$ ipython --no-banner

In [1]: import numpy as np

In [2]: np.set_printoptions(precision=1, suppress=True, linewidth=160)

In [3]: rnd = lambda a: np.round(a, 1) + 0

In [4]: rng = np.random.default_rng(38)

In [5]: idx = rng.integers(0, 3, 3)

In [6]: arr = (idx[:, None] == idx) * 3 + np.eye(3)

In [7]: print(arr)
[[4. 0. 3.]
 [0. 4. 0.]
 [3. 0. 4.]]

In [8]: x = np.array([0, 1, 1])

In [9]: rhs = arr @ x

In [10]: print(rhs)
[3. 4. 4.]

In [11]: print(rnd(np.linalg.solve(arr, rhs + arr[:, 1])))
[0. 2. 1.]

In [12]: print(rnd(np.linalg.solve(arr, arr[:, 0])))
[1. 0. 0.]

In [13]: out = np.array([[0, -2], [3, 3], [-3, 2]])

In [14]: print(np.einsum("ij,ij->i", arr, arr))
[25. 16. 25.]

In [15]: out @ arr
ValueError: matmul: Input operand 1 has a mismatch in its core dimension 0, with gufunc signature (n?,k),(k,m?)->(n?,m?) (size 3 is different from 2)


In [16]: print(np.linalg.matrix_rank(np.vstack([arr, out.T])))
3

In [17]: print(np.einsum("ik,kj->ij", arr, out))
[[ -9.  -2.]
 [ 12.  12.]
 [-12.   2.]]

In [18]: print(np.vstack([arr, out.T]).shape)
(5, 3)

In [19]: out = arr / np.linalg.norm(arr, axis=1, keepdims=True)

In [20]: gram = out @ out.T

In [21]: print((np.abs(gram) > 0.9).astype(int))
[[1 0 1]
 [0 1 0]
 [1 0 1]]

In [22]: print((gram - 2 * np.eye(3)).round(6).argmax(axis=1))
[2 0 0]

In [23]: print(rnd(gram))
[[1. 0. 1.]
 [0. 1. 0.]
 [1. 0. 1.]]

In [24]: print(np.argwhere(np.triu(np.abs(gram) > 0.95, 1)))
[[0 2]]

In [25]: O = arr.astype(float).copy()

In [26]: for j in range(3):
    ...:     O[:, j] -= O[:, :j] @ (O[:, :j].T @ O[:, j])
    ...:     O[:, j] /= np.linalg.norm(O[:, j])
    ...: 

In [27]: print(rnd(O.T @ arr))
[[5.  0.  4.8]
 [0.  4.  0. ]
 [0.  0.  1.4]]

In [28]: w, vecs = np.linalg.eig(arr)

In [29]: print(rnd(np.prod(w)))
28.0

In [30]: print(rnd(np.sort(np.linalg.eigvals(np.linalg.inv(arr)))))
[0.1 0.2 1. ]

In [31]: print(rnd(arr @ vecs[:, 0] - w[0] * vecs[:, 0]))
[0. 0. 0.]

In [32]: J = np.load("out13.npy")

In [33]: print(J)
[[ 33   5 -25 -18]
 [  5  23 -16  18]
 [-25 -16  31  11]
 [-18  18  11  66]]

In [34]: print(rnd(np.abs(np.linalg.eigvals(J)).max()))
83.3

In [35]: J.inv()
AttributeError: 'numpy.ndarray' object has no attribute 'inv'


In [36]: print(np.allclose(J, J.T))
True

In [37]: O, R = np.linalg.qr(J)

In [38]: print(rnd(np.trace(O @ O.T)))
4.0

In [39]: print(rnd(abs(R[0, 0])), rnd(np.linalg.norm(J[:, 0])))
45.4 45.4

In [40]: X = np.loadtxt("block7.csv", delimiter=",")

In [41]: print(rnd(X))
[[0.4 0.3 0.  0.2]
 [0.1 0.4 0.3 0.2]
 [0.4 0.  0.3 0.3]
 [0.  0.6 0.  0.4]]

In [42]: print(rnd(np.einsum("ii->", X)))
1.5

In [43]: print(rnd(np.kron(np.eye(2, dtype=int), X)))
[[0.4 0.3 0.  0.2 0.  0.  0.  0. ]
 [0.1 0.4 0.3 0.2 0.  0.  0.  0. ]
 [0.4 0.  0.3 0.3 0.  0.  0.  0. ]
 [0.  0.6 0.  0.4 0.  0.  0.  0. ]
 [0.  0.  0.  0.  0.4 0.3 0.  0.2]
 [0.  0.  0.  0.  0.1 0.4 0.3 0.2]
 [0.  0.  0.  0.  0.4 0.  0.3 0.3]
 [0.  0.  0.  0.  0.  0.6 0.  0.4]]

In [44]: print(rnd(np.linalg.det(X.T)))
0.0

In [45]: print(rnd(np.linalg.eigvals(X)))
[1. +0.j  0.1+0.3j 0.1-0.3j 0.3+0.j ]

In [46]: print(rnd(X - X[0]))
[[ 0.   0.   0.   0. ]
 [-0.3  0.   0.2  0. ]
 [ 0.  -0.3  0.2  0.1]
 [-0.4  0.2  0.   0.2]]

In [47]: print(X.sum(axis=1))
[1. 1. 1. 1.]

In [48]: print(rnd(X.sum(axis=0)))
[0.9 1.2 0.6 1.2]

In [49]: print(np.unravel_index(np.abs(X).argmax(), X.shape))
(np.int64(3), np.int64(1))

In [50]: print(X.sum(axis=1))
[1. 1. 1. 1.]

In [51]: print(rnd(np.sort(np.abs(np.linalg.eigvals(X)))[::-1]))
[1.  0.3 0.3 0.3]

In [52]: pr = np.eye(4)[0]

In [53]: for _ in range(4):
    ...:     pr = pr @ X
    ...:     print(pr.round(1))
    ...: 
[0.4 0.3 0.  0.2]
[0.2 0.4 0.1 0.3]
[0.2 0.4 0.2 0.3]
[0.2 0.4 0.2 0.3]

In [54]: A = np.load("m.npy")

In [55]: print(A)
[[-1  0  0  0]
 [ 0  0  0  0]
 [ 0  0 -2  0]
 [ 0  0  0  2]]

In [56]: left, sigma, vt = np.linalg.svd(A, full_matrices=False)

In [57]: print(np.allclose(left * sigma @ vt, A))
True

In [58]: print(left.T @ left)
[[1. 0. 0. 0.]
 [0. 1. 0. 0.]
 [0. 0. 1. 0.]
 [0. 0. 0. 1.]]

In [59]: print((sigma > 1e-8).sum())
3

In [60]: print(vt @ vt.T)
[[1. 0. 0. 0.]
 [0. 1. 0. 0.]
 [0. 0. 1. 0.]
 [0. 0. 0. 1.]]

In [61]: out = np.array([[-5, 5], [-3, -2]])

In [62]: C = np.kron(out, A)

In [63]: print(rnd(np.linalg.norm(C, 2)), rnd(np.linalg.norm(out, 2) * np.linalg.norm(A, 2)))
14.2 14.2

In [64]: print(C)
[[  5   0   0   0  -5   0   0   0]
 [  0   0   0   0   0   0   0   0]
 [  0   0  10   0   0   0 -10   0]
 [  0   0   0 -10   0   0   0  10]
 [  3   0   0   0   2   0   0   0]
 [  0   0   0   0   0   0   0   0]
 [  0   0   6   0   0   0   4   0]
 [  0   0   0  -6   0   0   0  -4]]

In [65]: print(C.shape)
(8, 8)

In [66]: print((np.linalg.matrix_power((C != 0) + (C.T != 0) + np.eye(8), 8) > 0).astype(int))
[[1 0 0 0 1 0 0 0]
 [0 1 0 0 0 0 0 0]
 [0 0 1 0 0 0 1 0]
 [0 0 0 1 0 0 0 1]
 [1 0 0 0 1 0 0 0]
 [0 0 0 0 0 1 0 0]
 [0 0 1 0 0 0 1 0]
 [0 0 0 1 0 0 0 1]]

In [67]: print(rnd(np.sort(np.linalg.eigvals(C).real)))
[-7.  -7.   0.   0.   3.5  3.5  7.   7. ]

In [68]: u = np.array([2, 2])

In [69]: g = np.array([0, -1])

In [70]: data = np.outer(u, g)

In [71]: print(data)
[[ 0 -2]
 [ 0 -2]]

In [72]: O, vecs = np.linalg.qr(X[:, :2])[0], np.linalg.qr(X[:, 2:])[0]

In [73]: sigma = np.linalg.svd(O.T @ vecs, compute_uv=False)

In [74]: print(rnd(sigma))
[0.9 0.5]

In [75]: print(rnd(np.degrees(np.arccos(sigma.clip(0, 1)))))
[22.9 58.2]

In [76]: print(rnd(np.linalg.norm(O @ O.T - vecs @ vecs.T, 2)))
0.8

In [77]: left, sigma, vt = np.linalg.svd(data)

In [78]: print(rnd(sigma))
[2.8 0. ]

In [79]: out = left[:, :1] @ np.diag(sigma[:1]) @ vt[:1]

In [80]: print(np.linalg.matrix_rank(out))
1

In [81]: print(rnd(out))
[[ 0. -2.]
 [ 0. -2.]]

In [82]: x = np.array([-2, 3])

In [83]: h1 = np.maximum(data @ x, 0)

In [84]: print(np.maximum(data @ (3 * x), 0))
[0 0]

In [85]: print(h1)
[0 0]

In [86]: print(data.T @ h1)
[0 0]

In [87]: print(rnd(np.tanh(data @ x)))
[-1. -1.]

In [88]: print(np.flatnonzero(h1 > 1e-9))
[]

In [89]: r = np.linalg.matrix_rank(data)

In [90]: print(r)
1

In [91]: N = np.linalg.svd(data)[2][r:].T

In [92]: print([int(np.linalg.matrix_rank(data[:, :j + 1])) for j in range(2)])
[0, 1]

In [93]: print(N[:, 0] / N[np.abs(N[:, 0]).round(6).argmax(), 0])
[1. 0.]

In [94]: print([int(np.linalg.matrix_rank(data[:i])) for i in range(1, len(data) + 1)])
[1, 1]

In [95]: print(np.allclose(data @ N, 0))
True

In [96]: M = np.load("a.npy")

In [97]: print(rnd(M))
[[-0.1  0.6  0.8]
 [ 0.2 -0.7  0.3]
 [-0.9  0.  -0.2]
 [-0.4 -0.4  0.5]]

In [98]: O, vecs = np.linalg.qr(M[:, :1])[0], np.linalg.qr(M[:, 1:])[0]

In [99]: sigma = np.linalg.svd(O.T @ vecs, compute_uv=False)

In [100]: print((sigma > 0.9).sum())
0

In [101]: print(rnd(np.degrees(np.arccos(sigma.clip(0, 1)))))
[90.]

In [102]: print(rnd(sigma))
[0.]

In [103]: u, g = M[3], M[2]

In [104]: print(rnd(u @ u))
0.6

In [105]: pr = (u @ g) / (u @ u) * u

In [106]: print(np.linalg.matrix_rank(np.outer(u, g)))
1

In [107]: print(rnd(pr))
[-0.2 -0.2  0.2]

In [108]: t3 = np.stack([M, 3 * M, M[::-1]])

In [109]: print(np.linalg.matrix_rank(t3))
[3 3 3]

In [110]: print(t3.shape)
(3, 4, 3)

In [111]: print(np.prod(np.diag(data)), rnd(np.linalg.det(data)))
0 0.0

In [112]: print(rnd(np.sort(np.linalg.eigvals(data))))
[-2.  0.]

In [113]: proj = M @ np.linalg.solve(M.T @ M, M.T)

In [114]: print(rnd(proj))
[[ 0.9 -0.2 -0.1  0.2]
 [-0.2  0.6 -0.2  0.4]
 [-0.1 -0.2  0.8  0.2]
 [ 0.2  0.4  0.2  0.6]]

In [115]: print(np.linalg.matrix_rank(np.eye(4) - proj))
1

In [116]: print(rnd(np.trace(proj)))
3.0

In [117]: print(rnd(np.diag(proj)))
[0.9 0.6 0.8 0.6]

In [118]: print(rnd(np.linalg.eigvalsh(proj)))
[0. 1. 1. 1.]

In [119]: print(rnd((np.eye(4) - proj) @ M))
[[0. 0. 0.]
 [0. 0. 0.]
 [0. 0. 0.]
 [0. 0. 0.]]

In [120]: E = np.load("layer19.npy")

In [121]: print(E)
[[-2.9 -4.1  0.1]
 [-0.5  3.   4. ]
 [-4.4 -1.7  1.8]
 [-3.9  0.3 -3.1]
 [ 3.6 -0.8 -3.4]
 [-4.8 -1.5  0. ]
 [ 2.2  0.1 -4.5]
 [-2.6  0.2  4.3]
 [ 0.3 -3.3 -3.7]
 [ 2.5  3.4  2.6]
 [ 4.4  2.4  0.1]
 [ 3.5  3.6  0.3]
 [-0.3 -2.  -4.6]
 [ 0.3  1.4  4.8]
 [-4.4  2.2 -1. ]
 [ 0.3 -4.9 -1. ]
 [ 2.7  2.1 -3.6]
 [-1.9  4.6 -0.3]]

In [122]: O, R = np.linalg.qr(E)

In [123]: print(np.allclose(R.T @ R, E.T @ E))
True

In [124]: print(rnd(O.T @ O))
[[1. 0. 0.]
 [0. 1. 0.]
 [0. 0. 1.]]

In [125]: print(rnd(O @ R))
[[-2.9 -4.1  0.1]
 [-0.5  3.   4. ]
 [-4.4 -1.7  1.8]
 [-3.9  0.3 -3.1]
 [ 3.6 -0.8 -3.4]
 [-4.8 -1.5  0. ]
 [ 2.2  0.1 -4.5]
 [-2.6  0.2  4.3]
 [ 0.3 -3.3 -3.7]
 [ 2.5  3.4  2.6]
 [ 4.4  2.4  0.1]
 [ 3.5  3.6  0.3]
 [-0.3 -2.  -4.6]
 [ 0.3  1.4  4.8]
 [-4.4  2.2 -1. ]
 [ 0.3 -4.9 -1. ]
 [ 2.7  2.1 -3.6]
 [-1.9  4.6 -0.3]]

In [126]: F = np.load("w.npy")

In [127]: print(F)
[[1.  0.2 0.  0. ]
 [0.2 1.  0.2 0. ]
 [0.  0.2 1.  0.2]
 [0.  0.  0.2 1. ]]

In [128]: def softmax(z):
     ...:     e = np.exp(z - z.max(axis=-1, keepdims=True))
     ...:     return e / e.sum(axis=-1, keepdims=True)
     ...: 

In [129]: print(softmax(F).sum(axis=1))
[1. 1. 1. 1.]

In [130]: print(rnd(softmax(10 * F[0])))
[1. 0. 0. 0.]

In [131]: print(rnd(softmax(F[0] + -3)))
[0.5 0.2 0.2 0.2]

In [132]: att = F @ F.T / np.sqrt(4)

In [133]: print(rnd(softmax(att)[0] @ F))
[0.4 0.4 0.3 0.2]

In [134]: print(rnd(softmax(att + np.triu(np.full(att.shape, -np.inf), 1))))
[[1.  0.  0.  0. ]
 [0.4 0.6 0.  0. ]
 [0.3 0.3 0.4 0. ]
 [0.2 0.2 0.2 0.3]]

In [135]: print(rnd(softmax(att)))
[[0.3 0.2 0.2 0.2]
 [0.2 0.3 0.2 0.2]
 [0.2 0.2 0.3 0.2]
 [0.2 0.2 0.2 0.3]]

In [136]: print(softmax(att).round(6).argmax(axis=1))
[0 1 2 3]

In [137]: print(rnd(np.abs(np.linalg.eigvals(F)).max()))
1.3

In [138]: print((F + F.T) / 2)
[[1.  0.2 0.  0. ]
 [0.2 1.  0.2 0. ]
 [0.  0.2 1.  0.2]
 [0.  0.  0.2 1. ]]

In [139]: print(np.allclose(F @ F.T, F.T @ F))
True

In [140]: print(np.allclose(F, F.T))
True

In [141]: print(rnd(np.linalg.det(F)))
0.9

In [142]: u = np.array([3, 1, 1])

In [143]: print(rnd(np.array([np.convolve(row, u, "same") for row in F])))
[[1.6 1.2 0.2 0. ]
 [3.2 1.8 1.2 0.2]
 [0.6 3.2 1.8 1.2]
 [0.  0.6 3.2 1.2]]

In [144]: print(rnd(np.polyval(u, F[2])))
[1.  1.3 5.  1.3]

In [145]: print(rnd(np.cross(F[2, :3], F[3, :3])))
[0. 0. 0.]
